$ ipython --no-banner

In [1]: import numpy as np

In [2]: import numpy.linalg as la

In [3]: np.set_printoptions(suppress=True, linewidth=160)

In [4]: A = np.load("block2.npy")

In [5]: A
Out[5]: 
array([[0., 1., 3., 1., 3., 3., 2., 0., 0., 2., 1.],
       [2., 3., 3., 2., 0., 0., 3., 3., 2., 0., 1.],
       [1., 2., 1., 3., 3., 3., 2., 2., 2., 1., 2.],
       [3., 0., 1., 1., 2., 3., 3., 0., 3., 0., 3.],
       [2., 1., 3., 0., 2., 0., 0., 3., 3., 2., 3.],
       [1., 2., 0., 2., 2., 0., 3., 1., 3., 0., 0.],
       [0., 0., 0., 0., 0., 0., 5., 2., 2., 0., 5.],
       [0., 0., 0., 0., 0., 0., 3., 3., 4., 5., 0.],
       [0., 0., 0., 0., 0., 0., 0., 0., 0., 1., 1.],
       [0., 0., 0., 0., 0., 0., 1., 2., 5., 2., 3.],
       [0., 0., 0., 0., 0., 0., 4., 2., 2., 2., 2.]])

In [6]: t = np.radians(30)

In [7]: Rm = np.eye(11)

In [8]: Rm[6, 6] = Rm[10, 10] = np.cos(t)

In [9]: Rm[6, 10], Rm[10, 6] = -np.sin(t), np.sin(t)

In [10]: Rm.round(1)
Out[10]: 
array([[ 1. ,  0. ,  0. ,  0. ,  0. ,  0. ,  0. ,  0. ,  0. ,  0. ,  0. ],
       [ 0. ,  1. ,  0. ,  0. ,  0. ,  0. ,  0. ,  0. ,  0. ,  0. ,  0. ],
       [ 0. ,  0. ,  1. ,  0. ,  0. ,  0. ,  0. ,  0. ,  0. ,  0. ,  0. ],
       [ 0. ,  0. ,  0. ,  1. ,  0. ,  0. ,  0. ,  0. ,  0. ,  0. ,  0. ],
       [ 0. ,  0. ,  0. ,  0. ,  1. ,  0. ,  0. ,  0. ,  0. ,  0. ,  0. ],
       [ 0. ,  0. ,  0. ,  0. ,  0. ,  1. ,  0. ,  0. ,  0. ,  0. ,  0. ],
       [ 0. ,  0. ,  0. ,  0. ,  0. ,  0. ,  0.9,  0. ,  0. ,  0. , -0.5],
       [ 0. ,  0. ,  0. ,  0. ,  0. ,  0. ,  0. ,  1. ,  0. ,  0. ,  0. ],
       [ 0. ,  0. ,  0. ,  0. ,  0. ,  0. ,  0. ,  0. ,  1. ,  0. ,  0. ],
       [ 0. ,  0. ,  0. ,  0. ,  0. ,  0. ,  0. ,  0. ,  0. ,  1. ,  0. ],
       [ 0. ,  0. ,  0. ,  0. ,  0. ,  0. ,  0.5,  0. ,  0. ,  0. ,  0.9]])

In [11]: A2 = A @ Rm.T

In [12]: np.round(la.svd(A, compute_uv=False), 1) + 0, np.round(la.svd(A2, compute_uv=False), 1) + 0
Out[12]: 
(array([17.1,  7.7,  5.9,  5. ,  4.9,  4. ,  2.6,  1.8,  1.5,  0.8,  0. ]),
 array([17.1,  7.7,  5.9,  5. ,  4.9,  4. ,  2.6,  1.8,  1.5,  0.8,  0. ]))

In [13]: np.round(np.abs(A2 - A).max(axis=0), 1)
Out[13]: array([0. , 0. , 0. , 0. , 0. , 0. , 3.2, 0. , 0. , 0. , 1.8])

In [14]: rng = np.random.default_rng(9100)

In [15]: A2 = A + rng.integers(-2, 3, (11, 10)) @ rng.integers(-2, 3, (10, 11))

In [16]: A2
Out[16]: 
array([[  1.,  -1.,   5.,   2.,   6.,   1.,   5.,  -1.,   2.,   2.,   3.],
       [ -5.,  -1.,  -2.,  -2., -12.,   7.,  -2.,  -9.,   1.,  -6.,   4.],
       [  5.,  -5.,   1.,  10.,   1.,  -1.,  -3.,  -3.,   7.,   7.,   2.],
       [ -9.,   4.,  -2., -13.,  11.,   7.,   9.,   0.,  -1.,  -1.,  -1.],
       [ -1.,   3.,  10.,  10.,   4.,  -5.,  -1.,  15.,   4.,   6.,   6.],
       [ -2.,  -4.,  -3.,  -2.,  13.,   5.,  -3.,  -5.,   3.,  -2.,  -6.],
       [  1.,   5., -12.,  -5.,   5.,   2.,  16.,  -7.,   2.,  -2.,  -5.],
       [  4.,  -7.,   6.,   7.,  -2.,  -2., -11.,   8.,   5.,   5.,   3.],
       [ 11.,  -1.,   4.,   6.,   8.,  -6.,  -6.,   3.,  -3.,  -2.,  -8.],
       [  6.,   4.,   2.,  11., -10.,  -4.,  10.,  -5.,  12.,   9.,  13.],
       [-22.,  -2.,   2., -11.,   9.,   2.,   2.,   4.,  -3.,  -5.,   1.]])

In [17]: np.round(la.svd(A2 - A, compute_uv=False), 1) + 0
Out[17]: array([45. , 32.2, 27. , 25. , 13.6,  8.3,  7.1,  4.8,  3.6,  1.2,  0. ])

In [18]: la.matrix_rank(A2 - A, tol=1e-8)
Out[18]: np.int64(10)

In [19]: A2 - A
Out[19]: 
array([[  1.,  -2.,   2.,   1.,   3.,  -2.,   3.,  -1.,   2.,   0.,   2.],
       [ -7.,  -4.,  -5.,  -4., -12.,   7.,  -5., -12.,  -1.,  -6.,   3.],
       [  4.,  -7.,   0.,   7.,  -2.,  -4.,  -5.,  -5.,   5.,   6.,   0.],
       [-12.,   4.,  -3., -14.,   9.,   4.,   6.,   0.,  -4.,  -1.,  -4.],
       [ -3.,   2.,   7.,  10.,   2.,  -5.,  -1.,  12.,   1.,   4.,   3.],
       [ -3.,  -6.,  -3.,  -4.,  11.,   5.,  -6.,  -6.,   0.,  -2.,  -6.],
       [  1.,   5., -12.,  -5.,   5.,   2.,  11.,  -9.,   0.,  -2., -10.],
       [  4.,  -7.,   6.,   7.,  -2.,  -2., -14.,   5.,   1.,   0.,   3.],
       [ 11.,  -1.,   4.,   6.,   8.,  -6.,  -6.,   3.,  -3.,  -3.,  -9.],
       [  6.,   4.,   2.,  11., -10.,  -4.,   9.,  -7.,   7.,   7.,  10.],
       [-22.,  -2.,   2., -11.,   9.,   2.,  -2.,   2.,  -5.,  -7.,  -1.]])

In [20]: np.round(la.norm(A, 2), 1)
Out[20]: np.float64(17.1)

In [21]: A[6] @ A[1]
Out[21]: np.float64(30.0)

In [22]: np.round(la.norm(A[6] - A[1]), 1)
Out[22]: np.float64(6.9)

In [23]: round(float(la.norm(A, 1)), 1), round(la.norm(A, np.inf), 1)
Out[23]: (26.0, np.float64(22.0))

In [24]: np.round(la.norm(A, axis=0), 1)
Out[24]: array([4.4, 4.4, 5.4, 4.4, 5.5, 5.2, 9.3, 6.6, 9.2, 6.6, 7.9])

In [25]: np.round(la.norm(A[6], 1), 1), round(float(la.norm(A[6], np.inf)), 1)
Out[25]: (np.float64(14.0), 5.0)

In [26]: np.argsort(-la.norm(A, axis=0).round(6), kind="stable")[:3]
Out[26]: array([ 6,  8, 10])

In [27]: round(float(la.norm(A, 2) / la.norm(A)), 1)
Out[27]: 0.8

In [28]: la.matrix_rank(A, rtol=0.1)
Out[28]: np.int64(8)

In [29]: T = np.stack([A, 2 * A, A[::-1]])

In [30]: (T @ A.T).shape
Out[30]: (3, 11, 11)

In [31]: np.einsum("bij,cij->bc", T, T)
Out[31]: 
array([[ 463.,  926.,  206.],
       [ 926., 1852.,  412.],
       [ 206.,  412.,  463.]])

In [32]: X = np.loadtxt("run4.csv", delimiter=",")

In [33]: X
Out[33]: 
array([[-1.,  0.,  0.,  0.,  0.,  0.,  0.,  0.,  0.],
       [ 0.,  3., -6.,  6.,  4., -4.,  4.,  2., -2.],
       [ 0., -6.,  8., -9., -6.,  6., -6., -3.,  3.],
       [ 0.,  6., -9.,  8.,  6., -6.,  6.,  3., -3.],
       [ 0.,  4., -6.,  6.,  3., -4.,  4.,  2., -2.],
       [ 0., -4.,  6., -6., -4.,  3., -4., -2.,  2.],
       [ 0.,  4., -6.,  6.,  4., -4.,  3.,  2., -2.],
       [ 0.,  2., -3.,  3.,  2., -2.,  2.,  0., -1.],
       [ 0., -2.,  3., -3., -2.,  2., -2., -1.,  0.]])

In [34]: r0, v = X[3], X[5]

In [35]: r0 @ r0
Out[35]: np.float64(307.0)

In [36]: pr = (r0 @ v) / (r0 @ r0) * r0

In [37]: round(float(la.norm(r0 + v) ** 2 + la.norm(r0 - v) ** 2), 1)
Out[37]: 888.0

In [38]: la.matrix_rank(np.outer(r0, v))
Out[38]: np.int64(1)

In [39]: np.outer(r0, v)
Out[39]: 
array([[  0.,  -0.,   0.,  -0.,  -0.,   0.,  -0.,  -0.,   0.],
       [  0., -24.,  36., -36., -24.,  18., -24., -12.,  12.],
       [ -0.,  36., -54.,  54.,  36., -27.,  36.,  18., -18.],
       [  0., -32.,  48., -48., -32.,  24., -32., -16.,  16.],
       [  0., -24.,  36., -36., -24.,  18., -24., -12.,  12.],
       [ -0.,  24., -36.,  36.,  24., -18.,  24.,  12., -12.],
       [  0., -24.,  36., -36., -24.,  18., -24., -12.,  12.],
       [  0., -12.,  18., -18., -12.,   9., -12.,  -6.,   6.],
       [ -0.,  12., -18.,  18.,  12.,  -9.,  12.,   6.,  -6.]])
